% python3 -q
>>> import numpy as np
>>> from numpy import linalg as LA
>>> np.set_printoptions(precision=2, suppress=True, linewidth=140)
>>> O, _ = LA.qr(np.array([[-0.2, -0.3, 0.5, 0.7, -1.3, 1.5, -0.4, 0.0, -0.1, 0.9],
...     [0.4, 0.9, 1.0, 1.1, 1.0, -3.0, -1.5, 0.2, -0.3, -1.6],
...     [-0.8, 0.1, 1.0, 1.0, 0.2, 0.2, 0.7, -0.6, 0.7, 0.0],
...     [-1.6, 1.1, -0.9, -0.2, -0.9, -0.5, 1.1, 1.3, 0.1, -2.0],
...     [-1.6, 0.9, -0.3, -0.2, -1.0, 0.1, 0.0, 1.5, -0.2, -0.6],
...     [-2.5, -0.2, -0.2, 2.7, 0.9, -1.1, 0.7, 0.1, -2.0, -1.0],
...     [0.5, -1.8, 0.0, -0.9, 0.1, 0.4, -0.7, 1.8, -0.4, -0.2],
...     [-0.1, -1.9, 1.0, 0.9, 0.6, 1.3, 0.2, -1.2, 0.2, -0.4],
...     [-0.6, -0.3, 1.1, -0.2, -1.4, -0.7, 1.1, -0.8, -0.6, 0.8],
...     [0.3, 0.0, -1.2, 1.3, 1.2, -0.1, 0.5, 0.3, 1.5, -0.7]]))
>>> arr = -1 * O
>>> arr.round(2) + 0
array([[ 0.06, -0.11,  0.17, -0.15, -0.85, -0.1 ,  0.38, -0.11, -0.11, -0.17],
       [-0.11,  0.33,  0.5 , -0.4 ,  0.24,  0.45,  0.33, -0.18,  0.23, -0.15],
       [ 0.22, -0.03,  0.41, -0.12,  0.17, -0.45, -0.26, -0.6 , -0.32,  0.04],
       [ 0.45,  0.24, -0.24,  0.25, -0.04,  0.14, -0.17, -0.26,  0.2 , -0.68],
       [ 0.45,  0.18, -0.02,  0.3 ,  0.01, -0.15,  0.42, -0.17,  0.42,  0.53],
       [ 0.7 , -0.25, -0.1 , -0.43,  0.15,  0.21,  0.1 ,  0.29, -0.3 ,  0.05],
       [-0.14, -0.55, -0.19,  0.27,  0.17,  0.39,  0.32, -0.49, -0.2 ,  0.  ],
       [ 0.03, -0.63,  0.2 , -0.14,  0.11, -0.26, -0.05,  0.1 ,  0.63, -0.24],
       [ 0.17, -0.14,  0.41,  0.26, -0.3 ,  0.51, -0.52,  0.03,  0.1 ,  0.28],
       [-0.08,  0.02, -0.48, -0.56, -0.19,  0.11, -0.29, -0.4 ,  0.28,  0.27]])
>>> round(float(np.abs(LA.eigvals(arr)).max()), 2)
1.0
>>> np.allclose(arr @ arr.T, arr.T @ arr)
True
>>> np.round((arr + arr.T) / 2, 2) + 0
array([[ 0.06, -0.11,  0.2 ,  0.15, -0.2 ,  0.3 ,  0.12, -0.04,  0.03, -0.13],
       [-0.11,  0.33,  0.24, -0.08,  0.21,  0.1 , -0.11, -0.41,  0.04, -0.06],
       [ 0.2 ,  0.24,  0.41, -0.18,  0.07, -0.27, -0.22, -0.2 ,  0.05, -0.22],
       [ 0.15, -0.08, -0.18,  0.25,  0.13, -0.14,  0.05, -0.2 ,  0.23, -0.62],
       [-0.2 ,  0.21,  0.07,  0.13,  0.01,  0.  ,  0.29, -0.03,  0.06,  0.17],
       [ 0.3 ,  0.1 , -0.27, -0.14,  0.  ,  0.21,  0.25,  0.02,  0.1 ,  0.08],
       [ 0.12, -0.11, -0.22,  0.05,  0.29,  0.25,  0.32, -0.27, -0.36, -0.15],
       [-0.04, -0.41, -0.2 , -0.2 , -0.03,  0.02, -0.27,  0.1 ,  0.33, -0.32],
       [ 0.03,  0.04,  0.05,  0.23,  0.06,  0.1 , -0.36,  0.33,  0.1 ,  0.28],
       [-0.13, -0.06, -0.22, -0.62,  0.17,  0.08, -0.15, -0.32,  0.28,  0.27]])
>>> np.round((arr - arr.T) / 2, 2) + 0
array([[ 0.  ,  0.  , -0.03, -0.3 , -0.65, -0.4 ,  0.26, -0.07, -0.14, -0.04],
       [ 0.  ,  0.  ,  0.26, -0.32,  0.03,  0.35,  0.44,  0.23,  0.19, -0.08],
       [ 0.03, -0.26,  0.  ,  0.06,  0.1 , -0.18, -0.03, -0.4 , -0.37,  0.26],
       [ 0.3 ,  0.32, -0.06,  0.  , -0.17,  0.29, -0.22, -0.06, -0.03, -0.06],
       [ 0.65, -0.03, -0.1 ,  0.17,  0.  , -0.15,  0.12, -0.14,  0.36,  0.36],
       [ 0.4 , -0.35,  0.18, -0.29,  0.15,  0.  , -0.15,  0.27, -0.41, -0.03],
       [-0.26, -0.44,  0.03,  0.22, -0.12,  0.15,  0.  , -0.22,  0.16,  0.15],
       [ 0.07, -0.23,  0.4 ,  0.06,  0.14, -0.27,  0.22,  0.  ,  0.3 ,  0.08],
       [ 0.14, -0.19,  0.37,  0.03, -0.36,  0.41, -0.16, -0.3 ,  0.  ,  0.  ],
       [ 0.04,  0.08, -0.26,  0.06, -0.36,  0.03, -0.15, -0.08,  0.  ,  0.  ]])
>>> np.sort(np.abs(LA.eigvals(arr)))
array([1., 1., 1., 1., 1., 1., 1., 1., 1., 1.])
>>> np.allclose(arr, arr.T)
False
>>> Y = np.array([[0, 1],
...     [-2, -3],
...     [-2, -1],
...     [-2, -2],
...     [1, 3],
...     [0, -1],
...     [-2, -3],
...     [-1, -3],
...     [0, 2],
...     [-3, 0]])
>>> np.einsum("ij->j", arr)
array([ 1.72, -0.95,  0.66, -0.71, -0.54,  0.87,  0.26, -1.79,  0.93, -0.07])
>>> np.vstack([arr, Y.T]).shape
(12, 10)
>>> Y = LA.inv(arr)
>>> np.round(LA.inv(Y), 2) + 0
array([[ 0.06, -0.11,  0.17, -0.15, -0.85, -0.1 ,  0.38, -0.11, -0.11, -0.17],
       [-0.11,  0.33,  0.5 , -0.4 ,  0.24,  0.45,  0.33, -0.18,  0.23, -0.15],
       [ 0.22, -0.03,  0.41, -0.12,  0.17, -0.45, -0.26, -0.6 , -0.32,  0.04],
       [ 0.45,  0.24, -0.24,  0.25, -0.04,  0.14, -0.17, -0.26,  0.2 , -0.68],
       [ 0.45,  0.18, -0.02,  0.3 ,  0.01, -0.15,  0.42, -0.17,  0.42,  0.53],
       [ 0.7 , -0.25, -0.1 , -0.43,  0.15,  0.21,  0.1 ,  0.29, -0.3 ,  0.05],
       [-0.14, -0.55, -0.19,  0.27,  0.17,  0.39,  0.32, -0.49, -0.2 ,  0.  ],
       [ 0.03, -0.63,  0.2 , -0.14,  0.11, -0.26, -0.05,  0.1 ,  0.63, -0.24],
       [ 0.17, -0.14,  0.41,  0.26, -0.3 ,  0.51, -0.52,  0.03,  0.1 ,  0.28],
       [-0.08,  0.02, -0.48, -0.56, -0.19,  0.11, -0.29, -0.4 ,  0.28,  0.27]])
>>> print(round(LA.slogdet(arr)[0], 2))
-1.0
>>> Y.round(2) + 0
array([[ 0.06, -0.11,  0.22,  0.45,  0.45,  0.7 , -0.14,  0.03,  0.17, -0.08],
       [-0.11,  0.33, -0.03,  0.24,  0.18, -0.25, -0.55, -0.63, -0.14,  0.02],
       [ 0.17,  0.5 ,  0.41, -0.24, -0.02, -0.1 , -0.19,  0.2 ,  0.41, -0.48],
       [-0.15, -0.4 , -0.12,  0.25,  0.3 , -0.43,  0.27, -0.14,  0.26, -0.56],
       [-0.85,  0.24,  0.17, -0.04,  0.01,  0.15,  0.17,  0.11, -0.3 , -0.19],
       [-0.1 ,  0.45, -0.45,  0.14, -0.15,  0.21,  0.39, -0.26,  0.51,  0.11],
       [ 0.38,  0.33, -0.26, -0.17,  0.42,  0.1 ,  0.32, -0.05, -0.52, -0.29],
       [-0.11, -0.18, -0.6 , -0.26, -0.17,  0.29, -0.49,  0.1 ,  0.03, -0.4 ],
       [-0.11,  0.23, -0.32,  0.2 ,  0.42, -0.3 , -0.2 ,  0.63,  0.1 ,  0.28],
       [-0.17, -0.15,  0.04, -0.68,  0.53,  0.05,  0.  , -0.24,  0.28,  0.27]])
>>> print(round(LA.det(arr) * LA.det(Y), 2))
1.0
>>> (np.abs(Y) > 1e-9).astype(int)
array([[1, 1, 1, 1, 1, 1, 1, 1, 1, 1],
       [1, 1, 1, 1, 1, 1, 1, 1, 1, 1],
       [1, 1, 1, 1, 1, 1, 1, 1, 1, 1],
       [1, 1, 1, 1, 1, 1, 1, 1, 1, 1],
       [1, 1, 1, 1, 1, 1, 1, 1, 1, 1],
       [1, 1, 1, 1, 1, 1, 1, 1, 1, 1],
       [1, 1, 1, 1, 1, 1, 1, 1, 1, 1],
       [1, 1, 1, 1, 1, 1, 1, 1, 1, 1],
       [1, 1, 1, 1, 1, 1, 1, 1, 1, 1],
       [1, 1, 1, 1, 1, 1, 1, 1, 1, 1]])
